>>> import numpy as np
>>> np.set_printoptions(precision=2, suppress=True, linewidth=200, sign=" ")
>>> Z = np.array([[3, -5, -4, -4, 5, 0], [-2, 2, 4, 2, 1, -2], [-2, -4, -3, 1, -1, -5]])
>>> mat = np.repeat(Z, 20 // 3, axis=0)
>>> rng = np.random.default_rng(742868)
>>> mat = mat + 0.05 * rng.normal(size=mat.shape)
>>> mat
array([[ 2.88, -4.95, -3.91, -4.  ,  4.98, -0.04],
       [ 2.94, -4.99, -4.02, -3.95,  4.93,  0.03],
       [ 2.95, -5.02, -3.94, -3.97,  5.03,  0.08],
       [ 2.98, -4.95, -4.03, -3.97,  5.03,  0.04],
       [ 3.04, -4.98, -3.97, -4.07,  4.98, -0.06],
       [ 2.97, -5.02, -4.  , -3.94,  4.96,  0.1 ],
       [-2.01,  2.01,  4.04,  1.98,  1.02, -1.96],
       [-1.93,  2.01,  3.97,  1.94,  1.06, -2.04],
       [-2.04,  2.05,  3.96,  1.95,  0.97, -1.94],
       [-2.07,  1.94,  3.97,  1.91,  0.97, -2.  ],
       [-1.98,  1.99,  4.11,  2.02,  0.94, -2.02],
       [-1.93,  1.98,  4.1 ,  2.01,  0.99, -1.98],
       [-2.11, -4.06, -2.99,  0.98, -0.99, -5.  ],
       [-2.  , -4.01, -2.98,  1.05, -1.03, -5.01],
       [-1.91, -4.03, -2.94,  0.98, -0.95, -4.99],
       [-1.97, -4.02, -3.03,  1.05, -1.  , -5.06],
       [-1.95, -3.97, -2.98,  0.95, -0.99, -4.98],
       [-2.07, -4.  , -3.05,  1.1 , -1.  , -4.91]])
>>> left, sig, vt = np.linalg.svd(mat)
>>> np.argmax(sig[:-1] / (sig[1:] + 1e-6)) + 1
np.int64(3)
>>> out = left[:, :3] @ np.diag(sig[:3]) @ vt[:3]
>>> np.linalg.matrix_rank(out)
np.int64(3)
>>> np.round(np.linalg.norm(mat - out) / np.linalg.norm(mat), 2)
np.float64(0.01)
>>> round(float(np.abs(mat - out).max()), 2)
0.09
>>> T = np.stack([mat, 2 * mat, mat[::-1]])
>>> np.linalg.matrix_rank(T)
array([ 6,  6,  6])
>>> np.linalg.norm(T, axis=(1, 2))
array([ 32.79,  65.59,  32.79])
>>> np.linalg.matrix_rank(T.reshape(3, -1))
np.int64(2)
>>> np.einsum("bij,cij->bc", T, T)
array([[ 1075.42,  2150.83,   400.18],
       [ 2150.83,  4301.67,   800.36],
       [  400.18,   800.36,  1075.42]])
>>> mat.reshape(2, -1)
array([[ 2.88, -4.95, -3.91, -4.  ,  4.98, -0.04,  2.94, -4.99, -4.02, -3.95,  4.93,  0.03,  2.95, -5.02, -3.94, -3.97,  5.03,  0.08,  2.98, -4.95, -4.03, -3.97,  5.03,  0.04,  3.04, -4.98, -3.97,
        -4.07,  4.98, -0.06,  2.97, -5.02, -4.  , -3.94,  4.96,  0.1 , -2.01,  2.01,  4.04,  1.98,  1.02, -1.96, -1.93,  2.01,  3.97,  1.94,  1.06, -2.04, -2.04,  2.05,  3.96,  1.95,  0.97, -1.94],
       [-2.07,  1.94,  3.97,  1.91,  0.97, -2.  , -1.98,  1.99,  4.11,  2.02,  0.94, -2.02, -1.93,  1.98,  4.1 ,  2.01,  0.99, -1.98, -2.11, -4.06, -2.99,  0.98, -0.99, -5.  , -2.  , -4.01, -2.98,
         1.05, -1.03, -5.01, -1.91, -4.03, -2.94,  0.98, -0.95, -4.99, -1.97, -4.02, -3.03,  1.05, -1.  , -5.06, -1.95, -3.97, -2.98,  0.95, -0.99, -4.98, -2.07, -4.  , -3.05,  1.1 , -1.  , -4.91]])
>>> mat.reshape(-1, 2)
array([[ 2.88, -4.95],
       [-3.91, -4.  ],
       [ 4.98, -0.04],
       [ 2.94, -4.99],
       [-4.02, -3.95],
       [ 4.93,  0.03],
       [ 2.95, -5.02],
       [-3.94, -3.97],
       [ 5.03,  0.08],
       [ 2.98, -4.95],
       [-4.03, -3.97],
       [ 5.03,  0.04],
       [ 3.04, -4.98],
       [-3.97, -4.07],
       [ 4.98, -0.06],
       [ 2.97, -5.02],
       [-4.  , -3.94],
       [ 4.96,  0.1 ],
       [-2.01,  2.01],
       [ 4.04,  1.98],
       [ 1.02, -1.96],
       [-1.93,  2.01],
       [ 3.97,  1.94],
       [ 1.06, -2.04],
       [-2.04,  2.05],
       [ 3.96,  1.95],
       [ 0.97, -1.94],
       [-2.07,  1.94],
       [ 3.97,  1.91],
       [ 0.97, -2.  ],
       [-1.98,  1.99],
       [ 4.11,  2.02],
       [ 0.94, -2.02],
       [-1.93,  1.98],
       [ 4.1 ,  2.01],
       [ 0.99, -1.98],
       [-2.11, -4.06],
       [-2.99,  0.98],
       [-0.99, -5.  ],
       [-2.  , -4.01],
       [-2.98,  1.05],
       [-1.03, -5.01],
       [-1.91, -4.03],
       [-2.94,  0.98],
       [-0.95, -4.99],
       [-1.97, -4.02],
       [-3.03,  1.05],
       [-1.  , -5.06],
       [-1.95, -3.97],
       [-2.98,  0.95],
       [-0.99, -4.98],
       [-2.07, -4.  ],
       [-3.05,  1.1 ],
       [-1.  , -4.91]])
>>> T = mat.reshape(18, 2, -1)
>>> np.einsum("ihd,jhd->hij", T, T).shape
(2, 18, 18)
>>> T.shape
(18, 2, 3)
>>> T[:, 0]
array([[ 2.88, -4.95, -3.91],
       [ 2.94, -4.99, -4.02],
       [ 2.95, -5.02, -3.94],
       [ 2.98, -4.95, -4.03],
       [ 3.04, -4.98, -3.97],
       [ 2.97, -5.02, -4.  ],
       [-2.01,  2.01,  4.04],
       [-1.93,  2.01,  3.97],
       [-2.04,  2.05,  3.96],
       [-2.07,  1.94,  3.97],
       [-1.98,  1.99,  4.11],
       [-1.93,  1.98,  4.1 ],
       [-2.11, -4.06, -2.99],
       [-2.  , -4.01, -2.98],
       [-1.91, -4.03, -2.94],
       [-1.97, -4.02, -3.03],
       [-1.95, -3.97, -2.98],
       [-2.07, -4.  , -3.05]])
>>> np.linalg.svd(mat, compute_uv=False)
array([ 25.93,  17.46,   9.9 ,   0.25,   0.19,   0.17])
>>> np.round(np.linalg.norm(mat), 2)
np.float64(32.79)
>>> np.linalg.matrix_rank(mat)
np.int64(6)
>>> arr = np.loadtxt("arr.csv", delimiter=",")
>>> arr
array([[  4., -10.,   2.,  -5.],
       [ -2.,   2.,  -1.,   1.],
       [  2.,  -5.,   4., -10.],
       [ -1.,   1.,  -2.,   2.]])
>>> r0, g = arr[2], arr[0]
>>> r0 @ g
np.float64(116.0)
>>> r0 @ r0
np.float64(145.0)
>>> p = (r0 @ g) / (r0 @ r0) * r0
>>> np.linalg.matrix_rank(np.outer(r0, g))
np.int64(1)
>>> (g - p) @ r0
np.float64(0.0)
>>> np.round(np.linalg.norm(r0 + g) ** 2 + np.linalg.norm(r0 - g) ** 2, 2)
np.float64(580.0)
>>> out = arr / np.linalg.norm(arr, axis=1, keepdims=True)
>>> C2 = out @ out.T
>>> C2
array([[ 1.  , -0.92,  0.8 , -0.74],
       [-0.92,  1.  , -0.74,  0.8 ],
       [ 0.8 , -0.74,  1.  , -0.92],
       [-0.74,  0.8 , -0.92,  1.  ]])
>>> np.argwhere(np.triu(np.abs(C2) > 0.95, 1))
array([], shape=(0, 2), dtype=int64)
>>> np.linalg.norm(out, axis=1)
array([ 1.,  1.,  1.,  1.])
>>> round(float(np.degrees(np.arccos(np.clip(C2[3, 2], -1, 1)))), 2)
156.8
>>> out = np.array([[-2, 1, 2], [-1, -2, -1]])
>>> Z = np.kron(out, C2)
>>> Z
array([[-2.  ,  1.84, -1.6 ,  1.47,  1.  , -0.92,  0.8 , -0.74,  2.  , -1.84,  1.6 , -1.47],
       [ 1.84, -2.  ,  1.47, -1.6 , -0.92,  1.  , -0.74,  0.8 , -1.84,  2.  , -1.47,  1.6 ],
       [-1.6 ,  1.47, -2.  ,  1.84,  0.8 , -0.74,  1.  , -0.92,  1.6 , -1.47,  2.  , -1.84],
       [ 1.47, -1.6 ,  1.84, -2.  , -0.74,  0.8 , -0.92,  1.  , -1.47,  1.6 , -1.84,  2.  ],
       [-1.  ,  0.92, -0.8 ,  0.74, -2.  ,  1.84, -1.6 ,  1.47, -1.  ,  0.92, -0.8 ,  0.74],
       [ 0.92, -1.  ,  0.74, -0.8 ,  1.84, -2.  ,  1.47, -1.6 ,  0.92, -1.  ,  0.74, -0.8 ],
       [-0.8 ,  0.74, -1.  ,  0.92, -1.6 ,  1.47, -2.  ,  1.84, -0.8 ,  0.74, -1.  ,  0.92],
       [ 0.74, -0.8 ,  0.92, -1.  ,  1.47, -1.6 ,  1.84, -2.  ,  0.74, -0.8 ,  0.92, -1.  ]])
>>> round(float(np.linalg.norm(Z, 2)), 2), np.round(np.linalg.norm(out, 2) * np.linalg.norm(C2, 2), 2)
(10.92, np.float64(10.92))
>>> out = Z / np.sqrt((Z ** 2).mean(axis=1, keepdims=True))
>>> np.linalg.matrix_rank(out) == np.linalg.matrix_rank(Z)
np.True_
>>> out[4]
array([-0.81,  0.75, -0.65,  0.6 , -1.63,  1.49, -1.3 ,  1.2 , -0.81,  0.75, -0.65,  0.6 ])
>>> X = np.load("sample0.npy")
>>> X
array([[-0.7, -0.4, -1.8],
       [ 1.7,  0.3, -0.7],
       [-0.2, -0.2,  1.5],
       [-1.8, -0.6,  1. ],
       [-0.4, -0.2, -2.4],
       [-0.5,  2.9, -1. ],
       [-0.6, -0.8,  0.9],
       [-0.3,  1.3, -1.6],
       [ 0.6, -0.7,  1.9],
       [-0.4,  2.4, -1.3],
       [ 0.4,  1.2,  1.3],
       [ 1.7,  0.1,  1. ],
       [-0.3, -0.3,  1.2],
       [-1.3,  1.3, -1.2],
       [-9. , -2. ,  0. ],
       [-0.5, -3. , -0.2],
       [-0.2, -0.6, -1. ],
       [ 0.3, -0.1, -0.1],
       [-1.9, -1.9,  0.1],
       [-0.5,  1.3,  1.3],
       [-1.6,  1.3,  1.9],
       [ 1. , -0.8,  0.2],
       [ 0.2,  0.5,  0.3],
       [-0.2,  0.1,  1.7],
       [ 0.8,  0.7, -0.6],
       [ 0.3, -2. ,  0.7],
       [ 0.5,  0.8,  2.5],
       [-0.5,  0.1, -0.7],
       [-0.4,  1.4, -0.3],
       [ 0.4, -0.6,  0.8],
       [-0.4, -1.2,  1.4],
       [-0.9, -2.5,  0. ],
       [-0.3,  0.1,  0.9],
       [ 0.5,  0.2,  0.1],
       [-1.2,  0.9, -1.3],
       [ 1.5, -1.1, -0.3]])
>>> Z = X[[0, 5]].astype(float)
>>> for _ in range(5):
...     z = np.linalg.norm(X[:, None] - Z, axis=-1).argmin(axis=1)
...     Z = np.array([X[z == j].mean(axis=0) for j in range(2)])
... 
>>> z
array([ 0,  1,  0,  0,  1,  1,  0,  1,  0,  1,  1,  1,  0,  1,  0,  0,  0,  1,  0,  1,  1,  0,  1,  0,  1,  0,  1,  1,  1,  0,  0,  0,  0,  1,  1,  0])
>>> Z[1] - Z[0]
array([ 0.68,  1.94, -0.66])
>>> W = np.array([[3, 3, 0], [-3, 0, -3], [0, -3, -1]])
>>> c = np.array([-5, -6, -6])
>>> act = np.maximum(X @ W + c, 0)
>>> act
array([[ 0. ,  0. ,  0. ],
       [ 0. ,  1.2,  0. ],
       [ 0. ,  0. ,  0. ],
       [ 0. ,  0. ,  0. ],
       [ 0. ,  0. ,  0. ],
       [ 0. ,  0. ,  0. ],
       [ 0. ,  0. ,  0. ],
       [ 0. ,  0. ,  0. ],
       [ 0. ,  0. ,  0. ],
       [ 0. ,  0. ,  0. ],
       [ 0. ,  0. ,  0. ],
       [ 0. ,  0. ,  0. ],
       [ 0. ,  0. ,  0. ],
       [ 0. ,  0. ,  0. ],
       [ 0. ,  0. ,  0. ],
       [ 2.5,  0. ,  3.2],
       [ 0. ,  0. ,  0. ],
       [ 0. ,  0. ,  0. ],
       [ 0. ,  0. ,  0. ],
       [ 0. ,  0. ,  0. ],
       [ 0. ,  0. ,  0. ],
       [ 0.4,  0. ,  0. ],
       [ 0. ,  0. ,  0. ],
       [ 0. ,  0. ,  0. ],
       [ 0. ,  0. ,  0. ],
       [ 1.9,  0. ,  0. ],
       [ 0. ,  0. ,  0. ],
       [ 0. ,  0. ,  0. ],
       [ 0. ,  0. ,  0. ],
       [ 0. ,  0. ,  0. ],
       [ 0. ,  0. ,  0. ],
       [ 0. ,  0. ,  1.5],
       [ 0. ,  0. ,  0. ],
       [ 0. ,  0. ,  0. ],
       [ 0. ,  0. ,  0. ],
       [ 2.8,  0. ,  0. ]])
>>> (act > 0).astype(int)
array([[ 0,  0,  0],
       [ 0,  1,  0],
       [ 0,  0,  0],
       [ 0,  0,  0],
       [ 0,  0,  0],
       [ 0,  0,  0],
       [ 0,  0,  0],
       [ 0,  0,  0],
       [ 0,  0,  0],
       [ 0,  0,  0],
       [ 0,  0,  0],
       [ 0,  0,  0],
       [ 0,  0,  0],
       [ 0,  0,  0],
       [ 0,  0,  0],
       [ 1,  0,  1],
       [ 0,  0,  0],
       [ 0,  0,  0],
       [ 0,  0,  0],
       [ 0,  0,  0],
       [ 0,  0,  0],
       [ 1,  0,  0],
       [ 0,  0,  0],
       [ 0,  0,  0],
       [ 0,  0,  0],
       [ 1,  0,  0],
       [ 0,  0,  0],
       [ 0,  0,  0],
       [ 0,  0,  0],
       [ 0,  0,  0],
       [ 0,  0,  0],
       [ 0,  0,  1],
       [ 0,  0,  0],
       [ 0,  0,  0],
       [ 0,  0,  0],
       [ 1,  0,  0]])
>>> (act > 0).mean(axis=0)
array([ 0.11,  0.03,  0.06])
>>> Z = np.array([[-1, 0], [-2, 2], [0, -2]])
>>> (act @ Z).round(6).argmax(axis=1)
array([ 0,  1,  0,  0,  0,  0,  0,  0,  0,  0,  0,  0,  0,  0,  0,  0,  0,  0,  0,  0,  0,  1,  0,  0,  0,  1,  0,  0,  0,  0,  0,  0,  0,  0,  0,  1])
>>> out = np.array([[-1, 3, -3], [-1, 2, 1], [-1, 3, 2]])
>>> np.linalg.matrix_rank(X @ out)
np.int64(3)
>>> Xc = X - X.mean(axis=0)
>>> V = np.linalg.svd(Xc)[2][:1]
>>> out = Xc - Xc @ V.T @ V
>>> np.round(np.diag(V.T @ V), 2) + 0
array([ 0.9,  0.1,  0. ])
>>> np.round(np.linalg.norm(out) / np.linalg.norm(Xc), 2)
np.float64(0.7)
>>> E = np.load("block2.npy")
>>> E
array([[-2, -1, -1, -2,  1, -2,  0],
       [-1,  0, -3, -1, -4,  2,  4],
       [-1, -3,  4,  3,  4, -1, -2],
       [-2, -1,  3,  0,  1,  4,  1],
       [ 1, -4,  4,  1,  2, -1,  2],
       [-2,  2, -1,  4, -1,  0,  1],
       [ 0,  4, -2,  1,  2,  1, -2]])
>>> # symmetric
>>> r0 = np.array([-3, 2, -3])
>>> np.convolve(E[3], r0)
array([  6,  -1,  -5,   9, -12, -10,   2, -10,  -3])
>>> np.cross(E[3, :3], E[6, :3])
array([-10,  -4,  -8])
>>> np.polyval(r0, E[3])
array([-19,  -8, -24,  -3,  -4, -43,  -4])
>>> ev, V = np.linalg.eigh(E)
>>> x0 = np.array([0, 3, 2, 0, 0, 0, 3])
>>> np.linalg.eigvalsh(E[1:, 1:])
array([-7.54, -4.61, -1.1 ,  1.45,  4.9 , 10.89])
>>> (np.sign(V[:, -1].round(6)) == np.sign(V[0, -1].round(6))).astype(int)
array([ 1,  0,  1,  1,  1,  0,  0])
>>> np.round(x0 @ E @ x0 / (x0 @ x0), 2), np.round(ev[0], 2), np.round(ev[-1], 2)
(np.float64(0.45), np.float64(-7.54), np.float64(10.9))
>>> x0 @ E @ x0
np.int64(10)
>>> round(np.linalg.det(E), 2)
np.float64(14510.0)
>>> np.allclose(E, E.T)
True
>>> (E + E.T) / 2
array([[-2., -1., -1., -2.,  1., -2.,  0.],
       [-1.,  0., -3., -1., -4.,  2.,  4.],
       [-1., -3.,  4.,  3.,  4., -1., -2.],
       [-2., -1.,  3.,  0.,  1.,  4.,  1.],
       [ 1., -4.,  4.,  1.,  2., -1.,  2.],
       [-2.,  2., -1.,  4., -1.,  0.,  1.],
       [ 0.,  4., -2.,  1.,  2.,  1., -2.]])
